% python3 -q
>>> import numpy as np
>>> np.set_printoptions(suppress=True, linewidth=200)
>>> F = np.load("x.npy")
>>> F
array([[0, 9, 1],
       [0, 0, 8],
       [0, 0, 0]])
>>> hat = np.triu(np.array([[-3, -3, 3], [-1, 1, 0], [2, 1, 2]]), 1) + np.eye(3)
>>> out = hat @ F @ np.linalg.inv(hat)
>>> np.round(np.linalg.det(out), 3)
np.float64(0.0)
>>> out
array([[  0.,   9., -23.],
       [  0.,   0.,   8.],
       [  0.,   0.,   0.]])
>>> print(np.poly(out))
[1. 0. 0. 0.]
>>> W0 = np.load("test12.npy")
>>> print(W0)
[[19 -1 -5 11]
 [-1 17  1  8]
 [-5  1  6 -5]
 [11  8 -5 20]]
>>> vec = np.array([3, 2, 0, -3])
>>> target = W0 @ vec
>>> target
array([ 22,   7,   2, -11])
>>> np.round(np.linalg.solve(W0, 4 * target), 3) + 0
array([ 12.,   8.,   0., -12.])
>>> np.round(np.linalg.solve(W0, target + W0[:, 1]), 3) + 0
array([ 3.,  3.,  0., -3.])
>>> print(np.round(np.linalg.solve(W0, W0[:, 0]), 3) + 0)
[1. 0. 0. 0.]
>>> np.round(np.linalg.solve(W0.T, W0[0]), 3) + 0
array([1., 0., 0., 0.])
>>> np.round(np.linalg.solve(W0, target), 3) + 0
array([ 3.,  2.,  0., -3.])
>>> C = np.sign(np.array([[3, 1, 2, 0], [2, 0, 3, 1], [1, 1, 0, 2], [3, 1, 1, 3]]))
>>> out = (np.tril(C, -1) + np.eye(4)) @ (np.triu(C, 1) + np.eye(4))
>>> vals = np.array([3, 1, 1, 2])
>>> data = np.rint(out * vals @ np.linalg.inv(out)) + 0
>>> data
array([[ 5., -2., -2.,  2.],
       [ 4., -1., -3.,  3.],
       [ 4., -2., -3.,  4.],
       [ 4., -2., -5.,  6.]])
>>> u, g = data[1], data[3]
>>> print(u @ u)
35.0
>>> pr = (u @ g) / (u @ u) * u
>>> print(pr.round(3))
[ 5.829 -1.457 -4.371  4.371]
>>> np.trace(data)
np.float64(7.0)
>>> np.allclose(data @ data.T, data.T @ data)
False
>>> (data - data.T) / 2
array([[ 0. , -3. , -3. , -1. ],
       [ 3. ,  0. , -0.5,  2.5],
       [ 3. ,  0.5,  0. ,  4.5],
       [ 1. , -2.5, -4.5,  0. ]])
>>> print(data @ data)
[[ 17.  -8.  -8.   8.]
 [ 16.  -7. -11.  11.]
 [ 16.  -8. -13.  14.]
 [ 16.  -8. -17.  18.]]
>>> np.round(np.linalg.det(data), 3)
np.float64(6.0)
>>> K = np.loadtxt("data.csv", delimiter=",")
>>> K
array([[-3.,  1.,  0.,  0.],
       [ 0., -3.,  1.,  0.],
       [ 0.,  0., -3.,  1.],
       [ 0.,  0.,  0., -3.]])
>>> hat = np.triu(np.array([[2, 2, 0, 2], [0, 2, 2, 2], [1, 1, 2, 1], [0, 0, 0, 1]]), 1) + np.eye(4)
>>> out = hat @ K @ np.linalg.inv(hat)
>>> np.trace(out), np.trace(K)
(np.float64(-12.0), np.float64(-12.0))
>>> print(np.linalg.matrix_rank(out))
4
